$ python3 -q
>>> import numpy as np
>>> from numpy import linalg as LA
>>> np.set_printoptions(suppress=True, linewidth=120)
>>> rnd = lambda a: np.round(a, 3) + 0
>>> J = np.load("test9.npy")
>>> rnd(J)
array([[  4.696,   0.148,   3.978,  -2.513,  -2.648,   8.147,   1.896,   3.392,  -5.031,   3.874,  13.272],
       [  6.526,   1.881,   6.129,   5.602,   1.869,   5.703,  -2.854,   2.736,   2.808,  -1.235,   5.516],
       [ 10.321,   8.168,   8.821,   6.33 ,   4.325,   8.035,  -0.376,   8.302,   6.554,   3.394,  11.791],
       [  8.212,   3.39 ,  13.745,   2.27 ,   8.105,  13.011,   8.833,  -0.337,   5.473,   7.486,   6.583],
       [  3.081,  -6.622,   6.209,  -2.219,  -0.074,   7.979,   3.236,  -5.661,  -4.702,   1.456,   3.188],
       [ 12.768,  10.235,  13.969,   4.94 ,   8.713,  12.354,   6.386,   7.666,   9.389,   9.234,  13.435],
       [  4.63 , -17.343,  -6.902,  -0.347, -11.985,  -7.716, -18.485,  -5.51 , -12.315, -12.852,  -0.263],
       [  5.475,  -0.702,   1.471,   5.168,  -2.671,   1.83 ,  -8.387,   3.456,  -0.859,  -5.04 ,   5.883],
       [  7.684,   4.761,  11.295,   3.385,   6.05 ,  11.314,   5.586,   2.444,   4.898,   5.51 ,   8.179],
       [  7.37 ,  -7.347,   3.91 ,  -0.701,  -2.025,   3.267,  -3.446,  -2.929,  -4.207,  -0.821,   4.876],
       [  4.14 , -20.464,  -1.678,  -6.175,  -8.608,  -1.774,  -7.799, -11.727, -13.969,  -5.832,  -0.938],
       [  5.623,   3.532,   6.213,   0.963,   0.472,   9.022,   2.184,   4.711,  -0.504,   3.735,  11.934],
       [ 10.958,  13.141,  17.039,   5.589,  11.905,  16.299,  11.462,   7.162,  11.733,  11.465,  12.564],
       [  1.125, -10.878,  -4.23 ,  -3.079, -10.284,  -0.376,  -9.021,  -2.408, -12.555,  -6.382,   5.756],
       [ 13.473,   5.049,  13.409,   5.329,   8.427,   9.513,   3.426,   3.333,   8.787,   6.256,   8.278],
       [  5.801,   4.992,   5.917,   4.751,   1.325,   7.417,  -1.058,   5.738,   2.327,   0.739,   9.513],
       [  6.684,   3.403,   6.516,   6.984,   2.625,   5.823,  -3.185,   3.726,   4.288,  -1.55 ,   5.398],
       [ 10.017,  11.284,   6.577,   5.433,   1.764,   8.009,  -1.261,  13.081,   4.905,   4.278,  17.518],
       [  8.562,   3.427,   5.265,   6.113,   1.035,   4.438,  -5.003,   5.723,   3.278,  -1.102,   8.413],
       [ 16.248,  16.653,  22.873,  10.959,  18.913,  17.133,  12.189,   7.432,  20.697,  12.65 ,   9.314],
       [  3.741, -13.196,  -0.564,  -2.837,  -6.687,   0.32 ,  -6.871,  -6.357,  -9.964,  -4.967,   2.013],
       [  8.952,   6.466,  16.955,   4.529,  11.81 ,  15.202,  11.362,   0.067,   9.613,   8.888,   5.501],
       [ 18.215,  12.614,  20.736,  10.825,  16.823,  13.175,   7.391,   6.094,  19.172,  10.001,   7.834],
       [  7.545,   5.015,   9.016,   5.18 ,   4.395,   8.836,   1.422,   4.064,   4.853,   2.558,   7.928],
       [  5.15 ,  -3.82 ,  -0.101,   4.53 ,  -4.286,  -0.078, -10.528,   1.631,  -2.751,  -6.908,   4.185],
       [ 10.018,   4.658,   7.791,   4.732,   2.947,   6.859,  -1.166,   5.863,   4.237,   2.568,  10.395],
       [ 15.545,  16.461,  21.426,   8.421,  16.739,  17.484,  12.903,   8.517,  17.801,  13.92 ,  12.577],
       [ 15.516,  15.623,  18.21 ,  11.147,  14.496,  13.379,   6.41 ,   9.686,  17.753,   9.049,  10.827],
       [  9.59 ,   4.31 ,  11.482,   1.919,   5.688,  11.144,   5.878,   2.989,   4.256,   7.161,  10.372]])
>>> W = np.array([[3, 3, 3],
...     [0, 2, 1],
...     [1, 2, 2],
...     [0, -2, 1],
...     [-1, 3, -1],
...     [-2, -3, -2],
...     [0, 3, 2],
...     [-2, -2, -2],
...     [2, 2, -1],
...     [-1, 0, 3],
...     [-1, 0, 1]])
>>> coef = np.array([-1, -2, 1])
>>> H = np.maximum(J @ W + coef, 0)
>>> LA.matrix_rank(H)
np.int64(3)
>>> W2 = np.array([[2, 3], [2, 0], [1, 0]])
>>> (H @ W2).round(6).argmax(axis=1)
array([0, 0, 0, 0, 0, 0, 1, 1, 0, 0, 1, 0, 0, 0, 0, 0, 0, 0, 0, 0, 1, 0, 0, 0, 1, 0, 0, 0, 0])
>>> U, sig, vt = LA.svd(J)
>>> np.argmax(sig[:-1] / (sig[1:] + 1e-6)) + 1
np.int64(5)
>>> rnd(sig)
array([140.13 ,  52.734,  33.8  ,  25.089,   9.097,   0.   ,   0.   ,   0.   ,   0.   ,   0.   ,   0.   ])
>>> M2 = U[:, :5] @ np.diag(sig[:5]) @ vt[:5]
>>> rnd(LA.norm(J - M2, 2)), rnd(sig[5])
(np.float64(0.0), np.float64(0.0))
>>> LA.matrix_rank(M2)
np.int64(5)
>>> rnd(np.abs(J - M2).max())
np.float64(0.0)
>>> LA.matrix_rank(J, rtol=0.05)
np.int64(5)
>>> A = np.load("x.npy")
>>> A
array([[ 1,  0,  0,  0,  0,  0,  0,  0,  0,  0,  0,  0,  0,  0,  0,  0],
       [ 3,  1,  0,  0,  0,  0,  0,  0,  0,  0,  0,  0,  0,  0,  0,  0],
       [ 5, -2,  1,  0,  0,  0,  0,  0,  0,  0,  0,  0,  0,  0,  0,  0],
       [-4,  1, -2,  1,  0,  0,  0,  0,  0,  0,  0,  0,  0,  0,  0,  0],
       [-2, -5,  3,  3,  1,  0,  0,  0,  0,  0,  0,  0,  0,  0,  0,  0],
       [-1, -4,  4, -4,  0,  1,  0,  0,  0,  0,  0,  0,  0,  0,  0,  0],
       [ 5,  3,  0, -2, -5,  1,  1,  0,  0,  0,  0,  0,  0,  0,  0,  0],
       [-2, -2,  3,  3, -1,  3, -4,  1,  0,  0,  0,  0,  0,  0,  0,  0],
       [ 1,  0, -2,  2,  5,  3, -5,  1,  1,  0,  0,  0,  0,  0,  0,  0],
       [ 5, -2, -3,  5,  3,  2,  0,  2,  5,  1,  0,  0,  0,  0,  0,  0],
       [-1, -5,  1,  2,  5,  2,  3,  4,  5,  5,  1,  0,  0,  0,  0,  0],
       [-5,  5,  1,  5, -2,  3, -3, -2, -5, -2,  4,  1,  0,  0,  0,  0],
       [-3, -4,  1,  1, -2,  3,  0,  1, -5, -1, -2, -2,  1,  0,  0,  0],
       [ 0,  2, -2,  1, -3,  4, -2,  3, -2,  3, -3,  1,  4,  1,  0,  0],
       [ 5,  2, -2, -3,  5,  5, -4,  5, -4,  0, -3,  2, -4,  2,  1,  0],
       [-3,  2, -5,  1, -4,  5,  3, -2,  1,  5,  1, -3, -2, -5,  1,  1]])
>>> np.abs(A).max()
np.int64(5)
>>> A.sum(axis=0)
array([  4,  -8,  -2,  15,   2,  32, -11,  13,  -4,  11,  -2,  -1,  -1,  -2,   2,   1])
>>> M2 = np.array([[0, 5],
...     [4, 4],
...     [2, 5],
...     [1, 5],
...     [5, 0],
...     [5, 2],
...     [2, 5],
...     [5, 0],
...     [2, 0],
...     [1, 2],
...     [0, 5],
...     [0, 4],
...     [3, 4],
...     [0, 0],
...     [0, 3],
...     [3, 1]])
>>> A @ M2
array([[  0,   5],
       [  4,  19],
       [ -6,  22],
       [  1, -21],
       [ -6,   0],
       [ -7, -19],
       [ -8,  34],
       [  8,  -2],
       [ 35, -14],
       [ 37,  33],
       [ 60,  24],
       [  4,  36],
       [-11, -31],
       [ 32,  12],
       [ 48, -22],
       [  4,  -3]])
>>> np.einsum("ij->j", A)
array([  4,  -8,  -2,  15,   2,  32, -11,  13,  -4,  11,  -2,  -1,  -1,  -2,   2,   1])
>>> M2.T @ A.T
array([[  0,   4,  -6,   1,  -6,  -7,  -8,   8,  35,  37,  60,   4, -11,  32,  48,   4],
       [  5,  19,  22, -21,   0, -19,  34,  -2, -14,  33,  24,  36, -31,  12, -22,  -3]])
>>> LA.matrix_rank(A @ M2)
np.int64(2)
>>> rng = np.random.default_rng(5449)
>>> idx = rng.permutation(16)
>>> idx
array([ 2,  7,  4, 10,  5,  6, 12,  0, 11,  1,  8,  9, 13, 15, 14,  3])
>>> M2 = A[idx][:, idx]
>>> np.diag(M2)
array([1, 1, 1, 1, 1, 1, 1, 1, 1, 1, 1, 1, 1, 1, 1, 1])
>>> rnd(LA.det(M2)), rnd(LA.det(A[idx]))
(np.float64(1.0), np.float64(1.0))
>>> rnd(np.sort(np.abs(LA.eigvals(M2))))
array([1., 1., 1., 1., 1., 1., 1., 1., 1., 1., 1., 1., 1., 1., 1., 1.])
>>> np.allclose(M2, A)
False
